% python3 -q
>>> import numpy as np
>>> from numpy import linalg as LA
>>> np.set_printoptions(precision=1, suppress=True, linewidth=160)
>>> rnd = lambda a: np.round(a, 1) + 0
>>> K = np.loadtxt("case2.csv", delimiter=",")
>>> print(K)
[[0. 0. 0. 0.]
 [1. 0. 0. 1.]
 [4. 5. 2. 4.]
 [0. 0. 0. 0.]
 [4. 5. 0. 4.]
 [0. 0. 0. 0.]
 [1. 0. 0. 1.]
 [2. 1. 2. 2.]
 [2. 1. 2. 2.]
 [1. 0. 0. 1.]
 [0. 0. 0. 0.]
 [2. 1. 2. 2.]
 [0. 0. 0. 0.]
 [2. 1. 0. 2.]
 [0. 0. 0. 0.]
 [2. 1. 0. 2.]
 [2. 1. 0. 2.]
 [2. 1. 2. 2.]
 [4. 5. 1. 4.]
 [1. 0. 1. 1.]
 [1. 0. 0. 1.]
 [2. 1. 1. 2.]
 [0. 0. 0. 0.]
 [2. 1. 2. 2.]
 [3. 3. 0. 3.]
 [3. 3. 0. 3.]
 [0. 0. 0. 0.]
 [1. 0. 0. 1.]]
>>> Xc = K - K.mean(axis=0)
>>> left, sigma, VT = LA.svd(Xc, full_matrices=False)
>>> print(rnd(sigma ** 2 / (sigma ** 2).sum()))
[0.9 0.1 0.  0. ]
>>> print(np.abs(left[:, 0]).argmax())
2
>>> print(LA.matrix_rank(Xc))
3
>>> print((np.sign(left[:, 0]) == np.sign(left[0, 0])).astype(int))
[1 1 0 1 0 1 1 0 0 1 1 0 1 0 1 0 0 0 0 1 1 0 1 0 0 0 1 1]
>>> F = np.loadtxt("sample19.csv", delimiter=",")
>>> print(F)
[[-9.  4.  9.  0. -1.]
 [ 0.  6.  3. -9. -4.]
 [ 0.  0.  7. -1. -8.]
 [ 0.  0.  0.  1.  4.]
 [ 0.  0.  0.  0.  6.]]
>>> q, evecs = LA.qr(F[:, :1])[0], LA.qr(F[:, 1:])[0]
>>> sigma = LA.svd(q.T @ evecs, compute_uv=False)
>>> print(rnd(LA.norm(q @ q.T - evecs @ evecs.T, 2)))
1.0
>>> print(rnd(sigma))
[1.]
>>> print((sigma > 0.9).sum())
1
>>> rng = np.random.default_rng(72706)
>>> idx = rng.integers(0, 2, 3)
>>> A = (idx[:, None] == idx) * -1 + np.eye(3)
>>> print(A)
[[ 0.  0.  0.]
 [ 0.  0. -1.]
 [ 0. -1.  0.]]
>>> left, sigma, VT = LA.svd(A)
>>> evecs = VT[:(sigma > 1e-8).sum()]
>>> vec = A[2] + 4 * A[1] + rng.integers(2) * np.eye(3)[2]
>>> print(vec)
[ 0. -1. -3.]
>>> print(rnd(LA.norm(vec - evecs.T @ evecs @ vec)))
0.0
>>> print(np.diag(evecs.T @ evecs))
[0. 1. 1.]
>>> print(evecs.T @ evecs)
[[0. 0. 0.]
 [0. 1. 0.]
 [0. 0. 1.]]
